$ ipython --no-banner

In [1]: import numpy as np

In [2]: np.set_printoptions(precision=2, suppress=True, linewidth=160)

In [3]: feats = np.loadtxt("a.csv", delimiter=",")

In [4]: feats
Out[4]: 
array([[1., 0., 0., 0., 0., 0., 0., 0., 0., 0., 0., 0., 0.],
       [1., 1., 0., 0., 0., 0., 0., 0., 0., 0., 0., 0., 0.],
       [5., 0., 1., 0., 0., 0., 0., 0., 0., 0., 0., 0., 0.],
       [0., 0., 1., 1., 0., 0., 0., 0., 0., 0., 0., 0., 0.],
       [4., 3., 0., 0., 1., 0., 0., 0., 0., 0., 0., 0., 0.],
       [4., 2., 5., 0., 1., 1., 0., 0., 0., 0., 0., 0., 0.],
       [0., 3., 3., 1., 3., 2., 1., 0., 0., 0., 0., 0., 0.],
       [5., 4., 2., 0., 2., 3., 0., 1., 0., 0., 0., 0., 0.],
       [4., 2., 5., 0., 4., 2., 1., 3., 1., 0., 0., 0., 0.],
       [3., 2., 4., 3., 0., 0., 2., 4., 4., 1., 0., 0., 0.],
       [1., 0., 3., 5., 2., 4., 4., 2., 4., 2., 1., 0., 0.],
       [5., 0., 4., 3., 5., 3., 5., 0., 0., 2., 0., 1., 0.],
       [0., 4., 2., 3., 2., 5., 3., 1., 4., 2., 4., 0., 1.]])

In [5]: rng = np.random.default_rng(56561)

In [6]: M2 = feats + rng.integers(-2, 3, (13, 12)) @ rng.integers(-2, 3, (12, 13))

In [7]: M2
Out[7]: 
array([[  6.,   0.,   9.,  -5.,   0.,   5.,   4.,   0.,   1., -16.,  -7.,   4.,   2.],
       [ -6.,  11.,   0.,  -2.,  -3.,  -9.,  -1.,   8.,   4.,  12.,  -9.,  -3.,   0.],
       [ -1.,   0.,   8., -15.,  10.,   4., -10.,   1.,   6.,  -8.,  -3.,  -2.,   1.],
       [ -5.,  -6.,  -7.,  -1.,  -1.,   3.,   0.,   5.,   1.,  -5.,   0.,  -4.,   7.],
       [  3.,  -7.,   2.,   5.,   4.,   5., -10., -13.,  13.,   4.,   4.,   3.,   8.],
       [  1.,   5.,   8.,   3.,  -1.,  -2.,  10.,   6.,   4.,  -3., -11.,  -1.,  -7.],
       [  8.,  -4.,  21.,   1.,  10.,  12., -12., -21.,   7., -14.,   3.,   1.,  -9.],
       [ 19.,   6.,  13.,  -5.,  -1.,   5.,  -7.,  -4.,  -1.,  -5.,  -9.,   2.,   0.],
       [-10.,  10.,   8., -13.,  15.,   1.,   1.,  18.,   2.,   0.,  -3.,  -3.,   4.],
       [  1.,   4.,   8.,   6.,   0.,   5.,  -4.,  -2.,   3.,  10.,   6.,  -1., -19.],
       [-11.,   6.,  -2.,   1.,  -1.,   4.,   9.,  11.,   6.,  12.,  14.,   9.,   3.],
       [ 11.,  -1.,   3.,  16.,  -5.,  -2.,   3.,  -3.,  -1.,  11.,   8.,  -3.,   2.],
       [ -7.,  16.,  -4.,   5.,  -4.,  -7.,   4.,  15.,   3.,  20.,   6.,   1.,  10.]])

In [8]: np.abs(M2 - feats).sum(axis=1)
Out[8]: array([ 58.,  68.,  73.,  47.,  81.,  59., 118.,  66.,  76.,  64.,  81.,  65.,  91.])

In [9]: np.linalg.matrix_rank(M2 - feats, tol=1e-8)
Out[9]: np.int64(12)

In [10]: U, sv, Vh = np.linalg.svd(feats)

In [11]: np.argmax(sv[:-1] / (sv[1:] + 1e-6)) + 1
Out[11]: np.int64(12)

In [12]: print(sv.round(2) + 0)
[20.71 10.3   6.61  6.34  4.9   2.85  2.51  1.88  0.84  0.52  0.15  0.04  0.  ]

In [13]: M2 = U[:, :12] @ np.diag(sv[:12]) @ Vh[:12]

In [14]: round(float(np.linalg.norm(feats - M2) / np.linalg.norm(feats)), 2)
Out[14]: 0.0

In [15]: np.round(np.linalg.norm(feats - M2, 2), 2), np.round(sv[12], 2)
Out[15]: (np.float64(0.0), np.float64(0.0))

In [16]: print(np.linalg.matrix_rank(feats, rtol=0.05))
8

In [17]: W1 = np.array([[5, 5, 5, 5, 4, 2],
    ...:     [2, 5, 0, 4, 0, 1],
    ...:     [0, 1, 1, 1, 5, 5],
    ...:     [0, 3, 4, 2, 0, 1],
    ...:     [3, 5, 5, 2, 4, 0],
    ...:     [5, 2, 4, 0, 2, 3],
    ...:     [1, 2, 2, 1, 2, 4],
    ...:     [5, 5, 4, 1, 1, 2],
    ...:     [0, 3, 5, 5, 4, 2],
    ...:     [2, 0, 2, 2, 4, 4],
    ...:     [1, 0, 0, 2, 0, 1],
    ...:     [5, 5, 5, 2, 1, 5],
    ...:     [2, 2, 4, 0, 0, 3]])

In [18]: b = np.array([1, 2, 0, 2, 0, 2])

In [19]: hid = np.maximum(feats @ W1 + b, 0)

In [20]: np.linalg.matrix_rank(hid)
Out[20]: np.int64(6)

In [21]: (hid > 0).mean(axis=0)
Out[21]: array([1., 1., 1., 1., 1., 1.])

In [22]: (hid > 0).astype(int)
Out[22]: 
array([[1, 1, 1, 1, 1, 1],
       [1, 1, 1, 1, 1, 1],
       [1, 1, 1, 1, 1, 1],
       [1, 1, 1, 1, 1, 1],
       [1, 1, 1, 1, 1, 1],
       [1, 1, 1, 1, 1, 1],
       [1, 1, 1, 1, 1, 1],
       [1, 1, 1, 1, 1, 1],
       [1, 1, 1, 1, 1, 1],
       [1, 1, 1, 1, 1, 1],
       [1, 1, 1, 1, 1, 1],
       [1, 1, 1, 1, 1, 1],
       [1, 1, 1, 1, 1, 1]])

In [23]: basis = np.array([[3, 0, 0], [2, 1, 1], [0, 1, 0], [2, 0, 2], [2, 0, 1], [0, 3, 1]])

In [24]: W1 @ basis
Out[24]: 
array([[43, 16, 21],
       [24,  8, 14],
       [14, 17, 13],
       [10, 10,  8],
       [31, 10, 13],
       [23, 15,  7],
       [13, 16, 10],
       [29, 15, 10],
       [24, 14, 19],
       [18, 14, 12],
       [ 7,  3,  5],
       [31, 25, 15],
       [10, 15,  5]])

In [25]: u, g = feats[4], feats[9]

In [26]: u @ u
Out[26]: np.float64(26.0)

In [27]: pr = (u @ g) / (u @ u) * u

In [28]: np.round((g - pr) @ u, 2)
Out[28]: np.float64(0.0)

In [29]: np.linalg.matrix_rank(feats - feats[0, 0] * np.eye(13))
Out[29]: np.int64(11)

In [30]: np.sort(np.linalg.eigvals(feats))
Out[30]: array([1., 1., 1., 1., 1., 1., 1., 1., 1., 1., 1., 1., 1.])

In [31]: m1 = np.load("case16.npy")

In [32]: m1
Out[32]: 
array([[1.  , 0.2 , 0.04, 0.01, 0.  , 0.  ],
       [0.2 , 1.  , 0.2 , 0.04, 0.01, 0.  ],
       [0.04, 0.2 , 1.  , 0.2 , 0.04, 0.01],
       [0.01, 0.04, 0.2 , 1.  , 0.2 , 0.04],
       [0.  , 0.01, 0.04, 0.2 , 1.  , 0.2 ],
       [0.  , 0.  , 0.01, 0.04, 0.2 , 1.  ]])

In [33]: def softmax(z):
    ...:     e = np.exp(z - z.max(axis=-1, keepdims=True))
    ...:     return e / e.sum(axis=-1, keepdims=True)
    ...: 

In [34]: np.round(softmax(10 * m1[1]), 2) + 0
Out[34]: array([0., 1., 0., 0., 0., 0.])

In [35]: softmax(m1).sum(axis=1)
Out[35]: array([1., 1., 1., 1., 1., 1.])

In [36]: S = m1 @ m1.T / np.sqrt(6)

In [37]: softmax(S).round(6).argmax(axis=1)
Out[37]: array([0, 1, 2, 3, 4, 5])

In [38]: print(softmax(S))
[[0.23 0.17 0.16 0.15 0.15 0.15]
 [0.17 0.22 0.17 0.15 0.15 0.14]
 [0.15 0.17 0.22 0.17 0.15 0.14]
 [0.14 0.15 0.17 0.22 0.17 0.15]
 [0.14 0.15 0.15 0.17 0.22 0.17]
 [0.15 0.15 0.15 0.16 0.17 0.23]]

In [39]: np.sort(np.abs(np.linalg.eigvals(m1)))
Out[39]: array([0.69, 0.76, 0.87, 1.03, 1.24, 1.42])

In [40]: np.round(m1 @ m1, 2) + 0
Out[40]: 
array([[1.04, 0.41, 0.12, 0.04, 0.01, 0.  ],
       [0.41, 1.08, 0.42, 0.12, 0.04, 0.01],
       [0.12, 0.42, 1.08, 0.42, 0.12, 0.04],
       [0.04, 0.12, 0.42, 1.08, 0.42, 0.12],
       [0.01, 0.04, 0.12, 0.42, 1.08, 0.41],
       [0.  , 0.01, 0.04, 0.12, 0.41, 1.04]])

In [41]: print(np.allclose(m1 @ m1.T, m1.T @ m1))
True

In [42]: print(np.round(np.abs(np.linalg.eigvals(m1)).max(), 2))
1.42

In [43]: np.linalg.matrix_power(m1, 4)
Out[43]: 
array([[1.27, 0.92, 0.45, 0.18, 0.06, 0.02],
       [0.92, 1.53, 1.01, 0.47, 0.19, 0.06],
       [0.45, 1.01, 1.55, 1.02, 0.47, 0.18],
       [0.18, 0.47, 1.02, 1.55, 1.01, 0.45],
       [0.06, 0.19, 0.47, 1.01, 1.53, 0.92],
       [0.02, 0.06, 0.18, 0.45, 0.92, 1.27]])

In [44]: round(np.linalg.det(m1), 2)
Out[44]: np.float64(0.82)

In [45]: print(np.allclose(m1, m1.T))
True

In [46]: M2 = m1 + rng.integers(-2, 3, (6, 2)) @ rng.integers(-2, 3, (2, 6))

In [47]: M2
Out[47]: 
array([[-3.  , -0.8 ,  1.04, -0.99,  2.  , -3.  ],
       [-3.8 ,  1.  , -1.8 ,  2.04,  0.01, -4.  ],
       [-3.96,  0.2 , -1.  ,  2.2 ,  0.04, -3.99],
       [ 8.01,  2.04, -1.8 ,  3.  , -3.8 ,  6.04],
       [ 2.  , -0.99,  4.04, -3.8 ,  3.  ,  3.2 ],
       [-4.  ,  0.  , -1.99,  2.04,  0.2 , -3.  ]])

In [48]: np.abs(M2 - m1).sum(axis=1)
Out[48]: array([12., 12., 12., 24., 16., 12.])

In [49]: A = np.loadtxt("m.csv", delimiter=",")

In [50]: A
Out[50]: 
array([[ -2.,  -2.,  -2.,  -2.,  -2.,  -2.,  -2.,  -2.,  -2.,  -2.,  -2.],
       [ -2.,  -4.,  -4.,  -4.,  -4.,  -4.,  -4.,  -4.,  -4.,  -4.,  -4.],
       [ -2.,  -4.,  -6.,  -6.,  -6.,  -6.,  -6.,  -6.,  -6.,  -6.,  -6.],
       [ -2.,  -4.,  -6.,  -8.,  -8.,  -8.,  -8.,  -8.,  -8.,  -8.,  -8.],
       [ -2.,  -4.,  -6.,  -8., -10., -10., -10., -10., -10., -10., -10.],
       [ -2.,  -4.,  -6.,  -8., -10., -12., -12., -12., -12., -12., -12.],
       [ -2.,  -4.,  -6.,  -8., -10., -12., -14., -14., -14., -14., -14.],
       [ -2.,  -4.,  -6.,  -8., -10., -12., -14., -16., -16., -16., -16.],
       [ -2.,  -4.,  -6.,  -8., -10., -12., -14., -16., -18., -18., -18.],
       [ -2.,  -4.,  -6.,  -8., -10., -12., -14., -16., -18., -20., -20.],
       [ -2.,  -4.,  -6.,  -8., -10., -12., -14., -16., -18., -20., -22.]])

In [51]: np.sort(np.abs(np.linalg.eigvals(A)))
Out[51]: array([  0.51,   0.54,   0.59,   0.68,   0.83,   1.07,   1.5 ,   2.36,   4.46,  12.08, 107.36])

In [52]: A @ A
Out[52]: 
array([[  44.,   84.,  120.,  152.,  180.,  204.,  224.,  240.,  252.,  260.,  264.],
       [  84.,  164.,  236.,  300.,  356.,  404.,  444.,  476.,  500.,  516.,  524.],
       [ 120.,  236.,  344.,  440.,  524.,  596.,  656.,  704.,  740.,  764.,  776.],
       [ 152.,  300.,  440.,  568.,  680.,  776.,  856.,  920.,  968., 1000., 1016.],
       [ 180.,  356.,  524.,  680.,  820.,  940., 1040., 1120., 1180., 1220., 1240.],
       [ 204.,  404.,  596.,  776.,  940., 1084., 1204., 1300., 1372., 1420., 1444.],
       [ 224.,  444.,  656.,  856., 1040., 1204., 1344., 1456., 1540., 1596., 1624.],
       [ 240.,  476.,  704.,  920., 1120., 1300., 1456., 1584., 1680., 1744., 1776.],
       [ 252.,  500.,  740.,  968., 1180., 1372., 1540., 1680., 1788., 1860., 1896.],
       [ 260.,  516.,  764., 1000., 1220., 1420., 1596., 1744., 1860., 1940., 1980.],
       [ 264.,  524.,  776., 1016., 1240., 1444., 1624., 1776., 1896., 1980., 2024.]])

In [53]: np.trace(A)
Out[53]: np.float64(-132.0)

In [54]: round(float(np.abs(np.linalg.eigvals(A)).max()), 2)
Out[54]: 107.36
